$ ipython --no-banner

In [1]: import numpy as np

In [2]: np.set_printoptions(precision=3, suppress=True, linewidth=200)

In [3]: def rd(a):
   ...:     return np.round(a, 3) + 0
   ...: 

In [4]: J = np.loadtxt("dump.csv", delimiter=",")

In [5]: print(J)
[[10. -2. -4. -4.]
 [ 0.  0.  0.  0.]
 [ 8. -2. -2. -4.]
 [16. -2. -8. -6.]]

In [6]: # null space of dimension 1

In [7]: rng = np.random.default_rng(446)

In [8]: labels = rng.permutation(4)

In [9]: print(labels)
[0 2 3 1]

In [10]: out = J[labels][:, labels]

In [11]: print(rd(np.sort(np.abs(np.linalg.eigvals(out)))))
[0. 2. 2. 2.]

In [12]: print(np.diag(out))
[10. -2. -6.  0.]

In [13]: x0 = np.array([-3, -2, -3, 2])

In [14]: print(np.sign((J @ x0).round(6)))
[-1.  0. -1. -1.]

In [15]: print(J @ np.eye(4)[3])
[-4.  0. -4. -6.]

In [16]: print((J @ x0).argmax())
1

In [17]: print(np.allclose(J[:-1].T @ np.linalg.lstsq(J[:-1].T, J[-1])[0], J[-1]))
False

In [18]: print(np.unique(J.round(6), axis=0).shape)
(4, 4)

In [19]: P = np.triu(np.array([[-1, 0, 1, 2], [2, 2, -2, -3], [1, 1, -3, 3], [2, -1, 2, -1]]), 1) + np.eye(4)

In [20]: out = P @ J @ np.linalg.inv(P)

In [21]: print(np.trace(out), np.trace(J))
2.0 2.0

In [22]: print(np.linalg.matrix_rank(out))
3

In [23]: print(rd(np.linalg.det(out)))
0.0

In [24]: print(rd(np.poly(out)))
[ 1. -2. -4.  8.  0.]

In [25]: print(out)
[[  50.   -8.  -88.  120.]
 [ -64.   10.  112. -152.]
 [  56.   -8.  -98.  136.]
 [  16.   -2.  -28.   40.]]

In [26]: print(P @ J - J @ P)
[[ 40.  -6. -32. -30.]
 [-64.  10.  28.  26.]
 [ 48.  -6. -36. -34.]
 [  0.   0. -20. -14.]]

In [27]: m1 = np.load("test6.npy")

In [28]: print(m1)
[[-7  9  0 -2  9 -2]
 [-7 -9  3  5  7  9]
 [-1 -9 -5 -6  1  5]
 [ 2  6 -6 -9  1 -7]
 [-9 -1  8  0 -7 -9]
 [-3  9  4  5 -1 -8]]

In [29]: T = np.stack([m1, 4 * m1, m1[::-1]])

In [30]: print(np.linalg.matrix_rank(T.reshape(3, -1)))
2

In [31]: print(T.sum(axis=0))
[[-38  54   4  -5  44 -18]
 [-44 -46  23  25  28  36]
 [ -3 -39 -31 -39   6  18]
 [  9  21 -35 -51   6 -30]
 [-52 -14  43   5 -28 -36]
 [-22  54  20  23   4 -42]]

In [32]: u = np.array([-3, -1, 2, -2, 0, -3])

In [33]: out = m1 + np.outer(u, np.eye(6)[0])

In [34]: print(np.linalg.matrix_rank(np.linalg.inv(out) - np.linalg.inv(m1), tol=1e-8))
1

In [35]: print(out)
[[-10.   9.   0.  -2.   9.  -2.]
 [ -8.  -9.   3.   5.   7.   9.]
 [  1.  -9.  -5.  -6.   1.   5.]
 [  0.   6.  -6.  -9.   1.  -7.]
 [ -9.  -1.   8.   0.  -7.  -9.]
 [ -6.   9.   4.   5.  -1.  -8.]]

In [36]: labels = rng.permutation(6)

In [37]: print(labels)
[5 3 1 4 0 2]

In [38]: out = m1[labels][:, labels]

In [39]: print(np.allclose(out, m1))
False

In [40]: print(rd(np.sort(np.abs(np.linalg.eigvals(out)))))
[ 2.008  2.008 11.789 13.991 13.991 21.508]
